$ python3 -q
>>> import numpy as np
>>> from numpy import linalg as LA
>>> np.set_printoptions(precision=3, suppress=True, linewidth=200, sign=" ")
>>> feats = np.loadtxt("out5.csv", delimiter=",")
>>> print(feats)
[[ 14.   0.   0.  -1.  -2.  -2.   0.   1.  -1.   0.]
 [  0. -11.   2.   0.  -2.   0.  -2.   0.   2.   1.]
 [  1.   2.  16.   1.  -2.   2.  -2.   0.  -2.  -1.]
 [  1.  -1.   0.  -6.  -1.  -1.   1.   0.   1.  -2.]
 [  0.   2.   1.   2.   3.   2.  -2.   1.   1.  -1.]
 [  2.   2.  -2.   0.   2. -12.   0.   0.  -2.  -1.]
 [  1.  -1.   1.   0.  -2.  -1.  -7.  -1.  -2.   2.]
 [  2.  -1.  -1.  -2.   0.  -2.   0.   4.   1.   1.]
 [  0.   1.   1.   1.   2.   1.   2.   0. -14.   0.]
 [ -2.  -2.   2.  -2.  -1.   0.   1.  -2.   0.  -1.]]
>>> M2 = LA.inv(feats)
>>> round(float(LA.cond(feats)), 3)
88.275
>>> print((np.abs(M2) > 1e-9).astype(int))
[[ 1  1  1  1  1  1  1  1  1  1]
 [ 1  1  1  1  1  1  1  1  1  1]
 [ 1  1  1  1  1  1  1  1  1  1]
 [ 1  1  1  1  1  1  1  1  1  1]
 [ 1  1  1  1  1  1  1  1  1  1]
 [ 1  1  1  1  1  1  1  1  1  1]
 [ 1  1  1  1  1  1  1  1  1  1]
 [ 1  1  1  1  1  1  1  1  1  1]
 [ 1  1  1  1  1  1  1  1  1  1]
 [ 1  1  1  1  1  1  1  1  1  1]]
>>> np.round(LA.det(feats) * LA.det(M2), 3)
np.float64(1.0)
>>> np.allclose(M2, feats.T)
False
>>> print(round(LA.norm(feats, 1), 3), round(LA.norm(feats, np.inf), 3))
26.0 29.0
>>> round(LA.norm(feats, 2), 3)
np.float64(17.963)
